In [1]: import numpy as np

In [2]: import numpy.linalg as la

In [3]: np.set_printoptions(suppress=True, linewidth=160)

In [4]: m1 = np.loadtxt("run5.csv", delimiter=",")

In [5]: m1
Out[5]: 
array([[1.   , 0.   , 0.   , 0.   ],
       [0.   , 1.   , 0.   , 0.   ],
       [0.5  , 0.   , 0.5  , 0.   ],
       [0.333, 0.   , 0.   , 0.667]])

In [6]: # triangular: eigenvalues sit on the diagonal

In [7]: Q = m1.astype(float).copy()

In [8]: for j in range(4):
   ...:     Q[:, j] -= Q[:, :j] @ (Q[:, :j].T @ Q[:, j])
   ...:     Q[:, j] /= la.norm(Q[:, j])
   ...: 

In [9]: np.round(Q.T @ m1, 3) + 0
Out[9]: 
array([[ 1.167,  0.   ,  0.214,  0.19 ],
       [ 0.   ,  1.   ,  0.   ,  0.   ],
       [ 0.   ,  0.   ,  0.452, -0.09 ],
       [ 0.   ,  0.   ,  0.   ,  0.633]])

In [10]: rng = np.random.default_rng(2271)

In [11]: idx = rng.permutation(4)

In [12]: idx
Out[12]: array([2, 0, 3, 1])

In [13]: M2 = m1[idx][:, idx]

In [14]: round(float(la.det(M2)), 3), round(la.det(m1[idx]), 3)
Out[14]: (0.334, np.float64(-0.334))

In [15]: np.allclose(M2, m1)
Out[15]: False

In [16]: mat = np.load("data.npy")

In [17]: mat.round(3)
Out[17]: 
array([[-0.56 ,  0.233, -0.652, -0.455],
       [-0.42 , -0.906,  0.043, -0.009],
       [ 0.14 , -0.104, -0.664,  0.727],
       [-0.7  ,  0.337,  0.363,  0.515]])

In [18]: x0 = np.array([1, 1, 0, 1])

In [19]: target = mat @ x0

In [20]: c, lr = np.zeros(4), 1 / la.norm(mat, 2) ** 2

In [21]: for i in range(300):
    ...:     c -= lr * mat.T @ (mat @ c - target)
    ...:     if i % 50 == 0: print(i, round(la.norm(mat @ c - target), 3))
    ...: 
0 0.0
50 0.0
100 0.0
150 0.0
200 0.0
250 0.0

In [22]: c.round(3) + 0
Out[22]: array([1., 1., 0., 1.])

In [23]: round(la.cond(mat), 3)
Out[23]: np.float64(1.0)

In [24]: x0 = np.array([-2, -1, 0, 2])

In [25]: target = mat @ x0

In [26]: target.round(3)
Out[26]: array([-0.022,  1.729,  1.278,  2.093])

In [27]: np.round(la.solve(mat, target), 3) + 0
Out[27]: array([-2., -1.,  0.,  2.])

In [28]: np.round(la.solve(mat, 2 * target), 3) + 0
Out[28]: array([-4., -2.,  0.,  4.])

In [29]: x0 = np.array([-3, 2, 0, -3])

In [30]: np.round(np.abs(la.eigvals(mat)), 3)
Out[30]: array([1., 1., 1., 1.])

In [31]: np.round(la.inv(mat), 3)
Out[31]: 
array([[-0.56 , -0.42 ,  0.14 , -0.7  ],
       [ 0.233, -0.906, -0.104,  0.337],
       [-0.652,  0.043, -0.664,  0.363],
       [-0.455, -0.009,  0.727,  0.515]])

In [32]: 4 - la.matrix_rank(mat - np.eye(4), tol=1e-8)
Out[32]: np.int64(1)

In [33]: data = np.load("layer0.npy")

In [34]: data
Out[34]: 
array([[-8.883, -9.441, -4.994],
       [-0.72 ,  7.102,  2.891],
       [ 0.739, -0.335, -1.936],
       [ 4.874,  0.248, -2.62 ],
       [-4.113, -9.7  , -6.342],
       [ 0.892,  9.777,  4.093],
       [-0.619,  0.142, -1.31 ],
       [-1.503, -0.597, -1.533],
       [ 1.384, -3.361, -3.913],
       [-0.415, -4.021, -3.859],
       [-2.927, -6.155, -4.511],
       [ 6.122, 18.272,  7.883],
       [ 7.001,  5.403, -0.058],
       [ 3.028,  9.281,  3.262],
       [ 4.626,  4.424, -0.052],
       [ 2.817,  7.633,  2.325],
       [ 0.531, -3.752, -3.934],
       [ 0.391,  1.521, -0.735],
       [ 1.189,  3.287,  0.125],
       [-0.9  ,  5.478,  1.962],
       [ 1.975,  1.538, -1.121],
       [ 6.609,  8.18 ,  1.706],
       [-0.492,  2.691,  0.188],
       [ 1.784, -1.51 , -2.902],
       [ 5.981, 10.434,  3.215],
       [ 1.66 , -0.261, -2.121],
       [-0.904,  9.503,  4.378]])

In [35]: proj = data @ la.solve(data.T @ data, data.T)

In [36]: la.matrix_rank(np.eye(27) - proj)
Out[36]: np.int64(24)

In [37]: np.allclose(proj @ proj, proj)
Out[37]: True

In [38]: E = np.array([[0, 2, 0, 2], [1, 1, 2, 2], [1, 2, 0, 1], [2, 2, 1, 1]])

In [39]: E
Out[39]: 
array([[0, 2, 0, 2],
       [1, 1, 2, 2],
       [1, 2, 0, 1],
       [2, 2, 1, 1]])

In [40]: U, sig, Vt = la.svd(E)

In [41]: V = Vt[:(sig > 1e-8).sum()]

In [42]: x0 = E[3] + -3 * E[0] + rng.integers(2) * np.eye(4)[2]

In [43]: x0
Out[43]: array([ 2., -4.,  1., -5.])

In [44]: np.round(V.T @ V, 3)
Out[44]: 
array([[ 0.75,  0.25,  0.25, -0.25],
       [ 0.25,  0.75, -0.25,  0.25],
       [ 0.25, -0.25,  0.75,  0.25],
       [-0.25,  0.25,  0.25,  0.75]])

In [45]: np.allclose(V.T @ V @ x0, x0)
Out[45]: True

In [46]: round(float(la.norm(x0 - V.T @ V @ x0)), 3)
Out[46]: 0.0

In [47]: la.lstsq(E[:-1].T, E[-1])[2]
Out[47]: np.int32(3)

In [48]: np.round(E @ la.pinv(E) @ E, 3) + 0
Out[48]: 
array([[0., 2., 0., 2.],
       [1., 1., 2., 2.],
       [1., 2., 0., 1.],
       [2., 2., 1., 1.]])

In [49]: r = la.matrix_rank(E)

In [50]: r
Out[50]: np.int64(3)

In [51]: N = la.svd(E)[2][r:].T

In [52]: [int(la.matrix_rank(E[:, :j + 1])) for j in range(4)]
Out[52]: [1, 2, 3, 3]

In [53]: np.allclose(E @ N, 0)
Out[53]: True

In [54]: N.shape
Out[54]: (4, 1)

In [55]: np.round(E @ N, 3) + 0
Out[55]: 
array([[0.],
       [0.],
       [0.],
       [0.]])

In [56]: (E + E.T) / 2
Out[56]: 
array([[0. , 1.5, 0.5, 2. ],
       [1.5, 1. , 2. , 2. ],
       [0.5, 2. , 0. , 1. ],
       [2. , 2. , 1. , 1. ]])

In [57]: round(float(np.abs(la.eigvals(E)).max()), 3)
Out[57]: 5.227

In [58]: np.round(np.sort(np.abs(la.eigvals(E))), 3) + 0
Out[58]: array([0.   , 1.694, 1.694, 5.227])

In [59]: E @ E
Out[59]: 
array([[ 6,  6,  6,  6],
       [ 7, 11,  4,  8],
       [ 4,  6,  5,  7],
       [ 5, 10,  5, 10]])

In [60]: la.matrix_power(E, 4)
Out[60]: 
array([[132, 198, 120, 186],
       [175, 267, 146, 238],
       [121, 190, 108, 177],
       [170, 270, 145, 245]])

In [61]: E.inv()
AttributeError: 'numpy.ndarray' object has no attribute 'inv'


In [62]: np.allclose(E, E.T)
Out[62]: False

In [63]: np.trace(E)
Out[63]: np.int64(2)

In [64]: round(la.det(E), 3)
Out[64]: np.float64(0.0)

In [65]: assert E == E.T
ValueError: The truth value of an array with more than one element is ambiguous. Use a.any() or a.all()


In [66]: proj = np.triu(np.array([[4, 4, 2, 1], [5, 3, 0, 0], [0, 2, 0, 3], [0, 3, 0, 3]]), 1) + np.eye(4)

In [67]: M2 = proj @ E @ la.inv(proj)

In [68]: proj @ E - E @ proj
Out[68]: 
array([[ 8., 10.,  9., 11.],
       [ 0., -4., -2., -7.],
       [ 6.,  2.,  1.,  2.],
       [ 0., -8., -4., -5.]])

In [69]: np.trace(M2), np.trace(E)
Out[69]: (np.float64(2.0), np.int64(2))

In [70]: np.round(la.det(M2), 3)
Out[70]: np.float64(-0.0)

In [71]: np.round(np.poly(M2), 3) + 0
Out[71]: array([  1.,  -2., -14., -15.,   0.])

In [72]: K = np.loadtxt("case8.csv", delimiter=",")

In [73]: K
Out[73]: 
array([[4., 6., 4.],
       [6., 9., 6.],
       [4., 6., 4.]])

In [74]: # null space of dimension 2

In [75]: U, sig, Vt = la.svd(K)

In [76]: V = Vt[:(sig > 1e-8).sum()]

In [77]: x0 = K[1] + 3 * K[2] + rng.integers(2) * np.eye(3)[1]

In [78]: x0
Out[78]: array([18., 28., 18.])

In [79]: np.round(V.T @ V, 3)
Out[79]: 
array([[0.235, 0.353, 0.235],
       [0.353, 0.529, 0.353],
       [0.235, 0.353, 0.235]])

In [80]: np.round(np.diag(V.T @ V), 3)
Out[80]: array([0.235, 0.529, 0.235])

In [81]: round(la.norm(x0 - V.T @ V @ x0), 3)
Out[81]: np.float64(0.686)

In [82]: blk = np.stack([K, -3 * K, K[::-1]])

In [83]: blk.sum(axis=0)
Out[83]: 
array([[-4., -6., -4.],
       [-6., -9., -6.],
       [-4., -6., -4.]])

In [84]: (blk @ K.T).shape
Out[84]: (3, 3, 3)

In [85]: np.round(la.det(blk), 3) + 0
Out[85]: array([0., 0., 0.])

In [86]: np.round(la.norm(blk, axis=(1, 2)), 3)
Out[86]: array([17., 51., 17.])

In [87]: blk.shape
Out[87]: (3, 3, 3)

In [88]: idx = rng.permutation(3)

In [89]: idx
Out[89]: array([2, 0, 1])

In [90]: M2 = K[idx][:, idx]

In [91]: np.trace(M2)
Out[91]: np.float64(17.0)

In [92]: round(float(la.det(M2)), 3), round(float(la.det(K[idx])), 3)
Out[92]: (-0.0, -0.0)

In [93]: M2
Out[93]: 
array([[4., 4., 6.],
       [4., 4., 6.],
       [6., 6., 9.]])

In [94]: np.abs(np.diag(la.qr(K)[1])) > 1e-9
Out[94]: array([ True, False, False])

In [95]: la.lstsq(K[:-1].T, K[-1])[2]
Out[95]: np.int32(1)

In [96]: round(float(np.trace(la.pinv(K) @ K)), 3)
Out[96]: 1.0

In [97]: np.unique(K.round(6), axis=0).shape
Out[97]: (2, 3)

In [98]: M2 = np.array([[8, -8, 9, -3], [3, -9, -6, 0], [-6, -7, -1, 2], [8, -3, -4, 1]])

In [99]: F = np.triu(M2, 1)

In [100]: F
Out[100]: 
array([[ 0, -8,  9, -3],
       [ 0,  0, -6,  0],
       [ 0,  0,  0,  2],
       [ 0,  0,  0,  0]])

In [101]: # rank 3

In [102]: la.matrix_rank(F, rtol=0.1)
Out[102]: np.int64(3)

In [103]: round(float(la.norm(F, 2) / la.norm(F)), 3)
Out[103]: 0.95

In [104]: [round(float(x), 3) for x in la.svd(F, compute_uv=False)[:3]]
Out[104]: [13.235, 3.927, 1.847]

In [105]: J = np.load("x.npy")

In [106]: J
Out[106]: 
array([[  0.2,  -0.9, -11. ,  -0.5],
       [  2.4,   0.2, -16. ,   1.8],
       [  1.3,   0.6, -26. ,   0.7]])

In [107]: U, sig, Vt = la.svd(J)

In [108]: sig.round(3)
Out[108]: array([32.558,  2.17 ,  0.988])

In [109]: M2 = U[:, :1] @ np.diag(sig[:1]) @ Vt[:1]

In [110]: M2.round(3)
Out[110]: 
array([[  0.774,   0.093, -10.914,   0.433],
       [  1.144,   0.138, -16.136,   0.64 ],
       [  1.84 ,   0.221, -25.952,   1.029]])

In [111]: la.matrix_rank(J, rtol=0.05)
Out[111]: np.int64(2)

In [112]: np.argsort(-la.norm(E, axis=0).round(6), kind="stable")[:3]
Out[112]: array([1, 3, 0])

In [113]: la.matrix_rank(E, rtol=0.1)
Out[113]: np.int64(3)

In [114]: round(la.norm(E, 2) / la.norm(E), 3)
Out[114]: np.float64(0.904)

In [115]: U, sig, Vt = la.svd(J, full_matrices=False)

In [116]: (sig > 1e-8).sum()
Out[116]: np.int64(3)

In [117]: np.round(np.cumsum(sig ** 2) / np.sum(sig ** 2), 3)
Out[117]: array([0.995, 0.999, 1.   ])

In [118]: np.round(np.abs(Vt[0]), 3)
Out[118]: array([0.071, 0.008, 0.997, 0.04 ])

In [119]: np.round(Vt @ Vt.T, 3) + 0
Out[119]: 
array([[1., 0., 0.],
       [0., 1., 0.],
       [0., 0., 1.]])

In [120]: np.round(sig / sig[0], 3)
Out[120]: array([1.   , 0.067, 0.03 ])

In [121]: np.argsort(-la.norm(J, axis=0).round(6), kind="stable")[:3]
Out[121]: array([2, 0, 3])

In [122]: [round(float(x), 3) for x in la.svd(J, compute_uv=False)[:3]]
Out[122]: [32.558, 2.17, 0.988]

In [123]: round(la.norm(J, 2) / la.norm(J), 3)
Out[123]: np.float64(0.997)

In [124]: la.matrix_rank(J, rtol=0.1)
Out[124]: np.int64(1)

In [125]: la.cond(J) > 100
Out[125]: np.False_

In [126]: feats = np.array([[0, 0, 0, 0], [0, -1, 0, 0], [0, 0, 1, 0], [0, 0, 0, -2]])

In [127]: r = la.matrix_rank(feats)

In [128]: r
Out[128]: np.int64(3)

In [129]: N = la.svd(feats)[2][r:].T

In [130]: np.allclose(feats @ N, 0)
Out[130]: True

In [131]: N[:, 0] / N[np.abs(N[:, 0]).round(6).argmax(), 0]
Out[131]: array([1., 0., 0., 0.])

In [132]: [int(la.matrix_rank(feats[:, :j + 1])) for j in range(4)]
Out[132]: [0, 1, 2, 3]

In [133]: [int(la.matrix_rank(feats[:i])) for i in range(1, len(feats) + 1)]
Out[133]: [0, 1, 2, 3]

In [134]: la.matrix_rank(feats.T @ feats), la.matrix_rank(feats @ feats.T)
Out[134]: (np.int64(3), np.int64(3))

In [135]: evals, V = la.eigh(feats)

In [136]: x0 = np.array([2, 0, -1, -1])

In [137]: V * np.maximum(evals, 0) @ V.T
Out[137]: 
array([[0., 0., 0., 0.],
       [0., 0., 0., 0.],
       [0., 0., 1., 0.],
       [0., 0., 0., 0.]])

In [138]: np.round(la.eigvalsh(feats[1:, 1:]), 3)
Out[138]: array([-2., -1.,  1.])

In [139]: (np.sign(V[:, -1].round(6)) == np.sign(V[0, -1].round(6))).astype(int)
Out[139]: array([1, 1, 0, 1])

In [140]: x0 @ feats @ x0
Out[140]: np.int64(-1)

In [141]: round(float(x0 @ feats @ x0 / (x0 @ x0)), 3), evals[0], evals[-1]
Out[141]: (-0.167, np.float64(-2.0), np.float64(1.0))

In [142]: [round(float(la.det(feats[:i, :i])), 2) + 0 for i in range(1, 5)]
Out[142]: [0.0, 0.0, 0.0, 0.0]

In [143]: np.round(la.eigvalsh(feats).min(), 3)
Out[143]: np.float64(-2.0)

In [144]: np.all(la.eigvalsh(feats) > 0)
Out[144]: np.False_

In [145]: np.allclose(feats[:-1].T @ la.lstsq(feats[:-1].T, feats[-1])[0], feats[-1])
Out[145]: False

In [146]: np.abs(np.diag(la.qr(feats)[1])) > 1e-9
Out[146]: array([False,  True,  True,  True])

In [147]: np.round(feats @ la.pinv(feats) @ feats, 3)
Out[147]: 
array([[ 0.,  0.,  0.,  0.],
       [ 0., -1.,  0.,  0.],
       [ 0.,  0.,  1.,  0.],
       [ 0.,  0.,  0., -2.]])

In [148]: np.round(la.norm(feats, axis=0), 3)
Out[148]: array([0., 1., 1., 2.])

In [149]: feats.T @ feats
Out[149]: 
array([[0, 0, 0, 0],
       [0, 1, 0, 0],
       [0, 0, 1, 0],
       [0, 0, 0, 4]])

In [150]: feats @ feats.T
Out[150]: 
array([[0, 0, 0, 0],
       [0, 1, 0, 0],
       [0, 0, 1, 0],
       [0, 0, 0, 4]])

In [151]: feats[:, 2] @ feats[:, 3]
Out[151]: np.int64(0)
